% ipython --no-banner

In [1]: import numpy as np

In [2]: import numpy.linalg as la

In [3]: np.set_printoptions(precision=2, suppress=True, linewidth=120)

In [4]: tidy = lambda a: np.round(a, 2) + 0

In [5]: A2 = np.array([[2, -1], [-1, 4]])

In [6]: E = np.kron(np.eye(2, dtype=int), A2)

In [7]: print(E)
[[ 2 -1  0  0]
 [-1  4  0  0]
 [ 0  0  2 -1]
 [ 0  0 -1  4]]

In [8]: print(E @ E)
[[ 5 -6  0  0]
 [-6 17  0  0]
 [ 0  0  5 -6]
 [ 0  0 -6 17]]

In [9]: print(tidy(la.det(E)))
49.0

In [10]: print((la.matrix_power((E != 0) + (E.T != 0) + np.eye(4), 4) > 0).astype(int))
[[1 1 0 0]
 [1 1 0 0]
 [0 0 1 1]
 [0 0 1 1]]

In [11]: print((E != 0).astype(int))
[[1 1 0 0]
 [1 1 0 0]
 [0 0 1 1]
 [0 0 1 1]]

In [12]: print(np.flatnonzero(la.matrix_power((E != 0) + (E.T != 0) + np.eye(4), 4)[1]))
[0 1]

In [13]: w, evecs = la.eig(E)

In [14]: print(tidy(w))
[1.59 4.41 1.59 4.41]

In [15]: print(tidy(np.prod(w)))
49.0

In [16]: def softmax(z):
    ...:     e = np.exp(z - z.max(axis=-1, keepdims=True))
    ...:     return e / e.sum(axis=-1, keepdims=True)
    ...: 

In [17]: print(tidy(softmax(E[2] + 4)))
[0.1  0.1  0.76 0.04]

In [18]: print(tidy(softmax(E[2])))
[0.1  0.1  0.76 0.04]

In [19]: att = E @ E.T / np.sqrt(4)

In [20]: print(softmax(att).round(6).argmax(axis=1))
[0 1 2 3]

In [21]: print(tidy(softmax(att)[2] @ E))
[ 0.07  0.21  1.71 -0.84]

In [22]: feats = np.loadtxt("w.csv", delimiter=",")

In [23]: print(feats)
[[ -5.12  -1.86  -0.75  -1.43  -0.29  -9.29   6.71   7.66]
 [ -2.89  -3.23   1.85 -10.27  -0.23  20.85  -3.41  -9.12]
 [-16.05  -4.32 -11.92 -21.63  -9.21  12.66  13.95  -2.88]
 [ -1.27   4.92  -8.54   0.41   9.8    2.23   4.86  -7.93]
 [ -1.92  -2.29  -1.31  -3.17  -1.83  -1.64   4.81   7.36]
 [  2.3   -0.56   1.59  -0.29   8.93  15.53  -9.8  -17.21]
 [ -2.15 -10.87  -8.57 -20.91  -3.51  46.27  13.61   9.48]
 [  5.35   1.18   4.6   17.23  -2.9  -13.72  -8.94  -1.81]
 [  2.2   -1.2    8.37   3.15   7.74  -4.46  -4.08  -6.34]
 [ -8.1   -2.1   -0.05 -16.78  -3.79   0.36   0.08  -8.54]
 [ 16.48  -8.31  33.12  32.28  -1.55 -14.82 -20.51  -0.55]
 [  3.    -4.91   5.03  -5.67  -4.56  15.95  -7.68  -0.8 ]
 [  4.87  10.25  -7.22   4.23  -4.04  -9.18   2.08  17.42]
 [ -7.05  -4.08  -7.31 -10.91   6.33  12.09  12.75  -5.11]
 [  3.94  -2.82  -6.86   2.13  -3.99   2.9    6.87  14.82]
 [  8.1   -4.25  15.7    7.6   -6.96  -2.02 -12.01  -3.46]]

In [24]: Ac = (feats - feats.mean(axis=0)) / feats.std(axis=0)

In [25]: print(tidy(Ac.std(axis=0)))
[1. 1. 1. 1. 1. 1. 1. 1.]

In [26]: print(np.argwhere(np.abs(Ac) > 2))
[[ 2  0]
 [ 6  5]
 [10  0]
 [10  2]
 [10  3]
 [10  6]
 [12  1]]

In [27]: b = la.lstsq(np.delete(Ac, 1, axis=1), Ac[:, 1])[0]

In [28]: print(np.abs(b).argmax())
1

In [29]: W0 = np.loadtxt("case2.csv", delimiter=",")

In [30]: print(W0)
[[  1.  -2.   4.  -8.]
 [  1.  -1.   1.  -1.]
 [  1.   0.   0.   0.]
 [  1.   1.   1.   1.]
 [  1.   2.   4.   8.]
 [  1.   3.   9.  27.]
 [  1.   4.  16.  64.]
 [  1.   5.  25. 125.]
 [  1.   6.  36. 216.]
 [  1.   7.  49. 343.]
 [  1.   8.  64. 512.]
 [  1.   9.  81. 729.]]

In [31]: # column 3 dominates

In [32]: x0 = np.array([1, 0, 0, -1])

In [33]: y = W0 @ x0

In [34]: print(tidy(la.pinv(W0) @ W0))
[[1. 0. 0. 0.]
 [0. 1. 0. 0.]
 [0. 0. 1. 0.]
 [0. 0. 0. 1.]]

In [35]: print(tidy(la.solve(W0.T @ W0, W0.T @ y)))
[ 1.  0.  0. -1.]

In [36]: print(y)
[   9.    2.    1.    0.   -7.  -26.  -63. -124. -215. -342. -511. -728.]

In [37]: rng = np.random.default_rng(846409)

In [38]: y = y + 0.1 * rng.normal(size=12)

In [39]: print(tidy(y))
[   9.12    2.02    0.98    0.03   -6.98  -25.99  -62.86 -123.89 -214.89 -342.   -510.71 -728.01]

In [40]: b, *_ = la.lstsq(W0, y)

In [41]: print(b.round())
[ 1. -0.  0. -1.]

In [42]: print(tidy(W0.T @ (y - W0 @ b)))
[0. 0. 0. 0.]

In [43]: print([round(float(la.norm(la.solve(W0.T @ W0 + lam * np.eye(4), W0.T @ y))), 2) for lam in (0, 1, 10, 100)])
[1.42, 1.28, 1.05, 1.01]

In [44]: left, s, Vh = la.svd(W0)

In [45]: print(tidy(s))
[996.81  21.67   3.84   1.96]

In [46]: A2 = left[:, :1] @ np.diag(s[:1]) @ Vh[:1]

In [47]: print(la.matrix_rank(W0, rtol=0.05))
1

In [48]: print(tidy(la.norm(W0 - A2) / la.norm(W0)))
0.02

In [49]: print(tidy(np.abs(W0 - A2).max()))
9.41

In [50]: print(la.matrix_rank(A2))
1

In [51]: A2 = np.c_[W0[:, :2] @ np.array([[2, 2], [0, 0]]), np.array([2, -5, 3, -4, -4, -3, -5, -3, 4, 1, 0, 0])]

In [52]: print(A2)
[[ 2.  2.  2.]
 [ 2.  2. -5.]
 [ 2.  2.  3.]
 [ 2.  2. -4.]
 [ 2.  2. -4.]
 [ 2.  2. -3.]
 [ 2.  2. -5.]
 [ 2.  2. -3.]
 [ 2.  2.  4.]
 [ 2.  2.  1.]
 [ 2.  2.  0.]
 [ 2.  2.  0.]]

In [53]: print(tidy(la.lstsq(W0, A2[:, 0])[0]))
[2. 0. 0. 0.]

In [54]: u = np.array([-2, 0, 9, 8, 3, -6, 0, -2, -9])

In [55]: arr = u[np.abs(np.subtract.outer(np.arange(9), np.arange(9)))]

In [56]: print(arr)
[[-2  0  9  8  3 -6  0 -2 -9]
 [ 0 -2  0  9  8  3 -6  0 -2]
 [ 9  0 -2  0  9  8  3 -6  0]
 [ 8  9  0 -2  0  9  8  3 -6]
 [ 3  8  9  0 -2  0  9  8  3]
 [-6  3  8  9  0 -2  0  9  8]
 [ 0 -6  3  8  9  0 -2  0  9]
 [-2  0 -6  3  8  9  0 -2  0]
 [-9 -2  0 -6  3  8  9  0 -2]]

In [57]: # symmetric

In [58]: Q, evecs = la.qr(arr[:, :7])[0], la.qr(arr[:, 7:])[0]

In [59]: s = la.svd(Q.T @ evecs, compute_uv=False)

In [60]: print(tidy(s))
[0.98 0.58]

In [61]: print(tidy(np.degrees(np.arccos(s.clip(0, 1)))))
[11.33 54.58]

In [62]: m1 = np.load("m.npy")

In [63]: print(m1)
[[ 0.36 -0.12 -0.12 -0.15]
 [-0.24  0.08  0.08  0.1 ]
 [ 1.68 -0.56 -0.56 -0.7 ]
 [-1.56  0.52  0.52  0.65]
 [ 2.64 -0.88 -0.88 -1.1 ]
 [ 0.84 -0.28 -0.28 -0.35]
 [ 0.6  -0.2  -0.2  -0.25]
 [ 1.8  -0.6  -0.6  -0.75]
 [ 0.6  -0.2  -0.2  -0.25]
 [ 0.48 -0.16 -0.16 -0.2 ]]

In [64]: # columns 1 and 2 are equal

In [65]: W2 = m1[[6, 9]].astype(float)

In [66]: for _ in range(6):
    ...:     idx = la.norm(m1[:, None] - W2, axis=-1).argmin(axis=1)
    ...:     W2 = np.array([m1[idx == j].mean(axis=0) for j in range(2)])
    ...: 

In [67]: print(idx)
[1 1 0 1 0 0 0 0 0 1]

In [68]: print(tidy(W2[1] - W2[0]))
[-1.6   0.53  0.53  0.67]

In [69]: Ac = m1 - m1.mean(axis=0)

In [70]: left, s, Vh = la.svd(Ac, full_matrices=False)

In [71]: print(la.matrix_rank(Ac))
1

In [72]: print(tidy(Vh[0] * np.sign(Vh[0, np.abs(Vh[0]).argmax()])))
[ 0.85 -0.28 -0.28 -0.35]

In [73]: print(np.searchsorted(np.cumsum(s ** 2) / (s ** 2).sum(), 0.9) + 1)
1

In [74]: print(np.abs(left[:, 0]).argmax())
3

In [75]: print(np.abs(Vh[0]).argmax())
0

In [76]: left, s, Vh = la.svd(m1)

In [77]: print(np.argmax(s[:-1] / (s[1:] + 1e-6)) + 1)
1

In [78]: print(tidy(s))
[4.92 0.   0.   0.  ]

In [79]: A2 = left[:, :1] @ np.diag(s[:1]) @ Vh[:1]

In [80]: print(la.matrix_rank(m1, rtol=0.05))
1

In [81]: print(tidy(la.norm(m1 - A2) / la.norm(m1)))
0.0

In [82]: print(tidy(la.norm(m1 - A2, 2)), tidy(s[1]))
0.0 0.0

In [83]: F = np.load("block7.npy")

In [84]: print(F)
[[  1   0   0  -1   2   3   3  -1]
 [  1  -2  -2   1   2   5   4  -2]
 [ -2  -1  -5  -1   1   3   1  -1]
 [ -5  -2  -7   0   1   2   2   0]
 [ -3   1  -6   3   3   4   2  -3]
 [  0   4  -7   2   4   4   0  -6]
 [  3   1  -4  -1   3   1  -3  -4]
 [  6  -2  -3   0   5   4  -4  -1]
 [  6  -5  -3  -3   5   4  -4  -4]
 [  7  -2  -4   0   3   3  -1  -2]
 [  9   1  -6  -1   6   3   1  -3]
 [ 12   3  -3   2   4   2   4  -5]
 [ 13   0  -1   4   2   5   1  -4]
 [ 10   1   1   2  -1   3   1  -3]
 [ 10   3   2   2  -3   0   3  -5]
 [ 13   0  -1   0   0   3   2  -6]
 [ 12  -1   0  -2   1   5  -1  -7]
 [ 15  -1  -2  -5   2   6  -4  -8]
 [ 14  -2  -5  -7   5   9  -1  -8]
 [ 17  -4  -5  -9   7   6   2 -11]
 [ 15  -6  -2  -7   4   6   2 -11]
 [ 13  -6  -5  -8   6   9   2 -11]
 [ 11  -8  -5  -7   6  11   5  -8]
 [  8  -6  -2  -5   9   9   3 -10]
 [  6  -9   0  -3  12  11   6 -13]
 [  4  -8   3  -4  14  13   7 -11]
 [  1  -6   2  -1  14  16   9 -11]
 [  3  -5  -1  -4  17  13  12 -12]
 [  3  -7   1  -5  15  11  11  -9]
 [  1  -8   3  -4  17  12   8  -6]
 [  0 -11   4  -2  14  15   9  -7]
 [  3 -13   5  -4  14  14  10  -4]
 [  5 -13   4  -3  13  14   8  -7]
 [  4 -12   3  -5  15  11   8  -5]
 [  5 -15   3  -5  13   8   7  -8]]

In [85]: t3 = np.stack([F, -2 * F, F[::-1]])

In [86]: print(np.einsum("bij,cij->bc", t3, t3))
[[ 12952 -25904   5483]
 [-25904  51808 -10966]
 [  5483 -10966  12952]]

In [87]: print(la.matrix_rank(t3.reshape(3, -1)))
2

In [88]: print(tidy(la.norm(t3, axis=(1, 2))))
[113.81 227.61 113.81]

In [89]: Q, evecs = la.qr(F[:, :1])[0], la.qr(F[:, 1:])[0]

In [90]: s = la.svd(Q.T @ evecs, compute_uv=False)

In [91]: print(tidy(la.norm(Q @ Q.T - evecs @ evecs.T, 2)))
1.0

In [92]: Ac = F - F.mean(axis=0)

In [93]: evecs = la.svd(Ac)[2][:2]

In [94]: A2 = Ac - Ac @ evecs.T @ evecs

In [95]: print(tidy(np.diag(evecs.T @ evecs)))
[0.76 0.21 0.05 0.13 0.32 0.19 0.16 0.17]

In [96]: W2 = F[[3, 27]].astype(float)

In [97]: for _ in range(3):
    ...:     idx = la.norm(F[:, None] - W2, axis=-1).argmin(axis=1)
    ...:     W2 = np.array([F[idx == j].mean(axis=0) for j in range(2)])
    ...: 

In [98]: print(idx)
[0 0 0 0 0 0 0 0 0 0 0 0 0 0 0 0 0 0 0 1 1 1 1 1 1 1 1 1 1 1 1 1 1 1 1]

In [99]: print(tidy(W2))
[[ 6.42 -0.21 -2.95 -0.26  2.37  3.63  0.32 -3.84]
 [ 6.19 -8.56  0.5  -4.75 11.88 11.19  6.81 -9.  ]]

In [100]: print(np.bincount(idx))
[19 16]

In [101]: print(tidy(W2[1] - W2[0]))
[-0.23 -8.35  3.45 -4.49  9.51  7.56  6.5  -5.16]

In [102]: print(np.abs(W2[1] - W2[0]).argmax())
4

In [103]: t3 = np.stack([W2, -2 * W2, W2[::-1]])

In [104]: print(la.matrix_rank(t3))
[2 2 2]

In [105]: print(tidy(np.einsum("bij,cij->bc", t3, t3)))
[[  611.69 -1223.38   293.59]
 [-1223.38  2446.76  -587.17]
 [  293.59  -587.17   611.69]]

In [106]: print(la.matrix_rank(t3.reshape(3, -1)))
2

In [107]: print(tidy(la.norm(t3, axis=(1, 2))))
[24.73 49.46 24.73]

In [108]: J = np.array([[-2.0, 1.0, 0.0, 0.0, 0.0, 0.0, 0.0, 0.0],
     ...:     [0.0, -2.0, 1.0, 0.0, 0.0, 0.0, 0.0, 0.0],
     ...:     [0.0, 0.0, -2.0, 1.0, 0.0, 0.0, 0.0, 0.0],
     ...:     [0.0, 0.0, 0.0, -2.0, 1.0, 0.0, 0.0, 0.0],
     ...:     [0.0, 0.0, 0.0, 0.0, -2.0, 1.0, 0.0, 0.0],
     ...:     [0.0, 0.0, 0.0, 0.0, 0.0, -2.0, 1.0, 0.0],
     ...:     [0.0, 0.0, 0.0, 0.0, 0.0, 0.0, -2.0, 1.0],
     ...:     [0.0, 0.0, 0.0, 0.0, 0.0, 0.0, 0.0, -2.0]])

In [109]: # triangular

In [110]: u = np.array([0, 1, 0, 2, -1, -1, 2, -1])

In [111]: A2 = J + np.outer(u, np.eye(8)[4])

In [112]: print(la.matrix_rank(la.inv(A2) - la.inv(J), tol=1e-8))
1

In [113]: x0 = np.array([-1, -1, 0, -2, 0, 1, -1, 0])

In [114]: print(np.sign((J @ x0).round(6)))
[ 1.  1. -1.  1.  1. -1.  1.  0.]

In [115]: print(J @ np.eye(8)[0])
[-2.  0.  0.  0.  0.  0.  0.  0.]

In [116]: print((J @ x0).argmax())
3

In [117]: print(la.norm(J @ x0) <= la.norm(J, 2) * la.norm(x0) + 1e-9)
True

In [118]: print(J @ x0)
[ 1.  2. -2.  4.  1. -3.  2.  0.]

In [119]: A2 = J / np.sqrt((J ** 2).mean(axis=1, keepdims=True))

In [120]: print(la.matrix_rank(J - J.mean(axis=1, keepdims=True)))
7

In [121]: print(tidy(J - J.mean(axis=1, keepdims=True)))
[[-1.88  1.12  0.12  0.12  0.12  0.12  0.12  0.12]
 [ 0.12 -1.88  1.12  0.12  0.12  0.12  0.12  0.12]
 [ 0.12  0.12 -1.88  1.12  0.12  0.12  0.12  0.12]
 [ 0.12  0.12  0.12 -1.88  1.12  0.12  0.12  0.12]
 [ 0.12  0.12  0.12  0.12 -1.88  1.12  0.12  0.12]
 [ 0.12  0.12  0.12  0.12  0.12 -1.88  1.12  0.12]
 [ 0.12  0.12  0.12  0.12  0.12  0.12 -1.88  1.12]
 [ 0.25  0.25  0.25  0.25  0.25  0.25  0.25 -1.75]]

In [122]: print(tidy(la.norm(A2, axis=1)))
[2.83 2.83 2.83 2.83 2.83 2.83 2.83 2.83]

In [123]: print(tidy(A2[6]))
[ 0.    0.    0.    0.    0.    0.   -2.53  1.26]

In [124]: X = np.load("run5.npy")

In [125]: print(X)
[[10  3  2 11 15 15 10 12]
 [ 3  0 12 11  4  8 17  6]
 [ 2 12 16 10  5 11  7 10]
 [11 11 10  2  9  8 12 12]
 [15  4  5  9  2  7 10 10]
 [15  8 11  8  7 18 14 16]
 [10 17  7 12 10 14  2  3]
 [12  6 10 12 10 16  3 18]]

In [126]: # symmetric, so the eigenvalues are real

In [127]: Q, evecs = la.qr(X[:, :7])[0], la.qr(X[:, 7:])[0]

In [128]: s = la.svd(Q.T @ evecs, compute_uv=False)

In [129]: print((s > 0.9).sum())
1

In [130]: print(tidy(s))
[0.99]

In [131]: A2 = X + rng.integers(-2, 3, (8, 1)) @ rng.integers(-2, 3, (1, 8))

In [132]: print(A2)
[[10  5  4 12 13 13  9 13]
 [ 3  4 16 13  0  4 15  8]
 [ 2  8 12  8  9 15  9  8]
 [11  7  6  0 13 12 14 10]
 [15  6  7 10  0  5  9 11]
 [15  8 11  8  7 18 14 16]
 [10 21 11 14  6 10  0  5]
 [12  6 10 12 10 16  3 18]]

In [133]: print(A2 - X)
[[ 0  2  2  1 -2 -2 -1  1]
 [ 0  4  4  2 -4 -4 -2  2]
 [ 0 -4 -4 -2  4  4  2 -2]
 [ 0 -4 -4 -2  4  4  2 -2]
 [ 0  2  2  1 -2 -2 -1  1]
 [ 0  0  0  0  0  0  0  0]
 [ 0  4  4  2 -4 -4 -2  2]
 [ 0  0  0  0  0  0  0  0]]
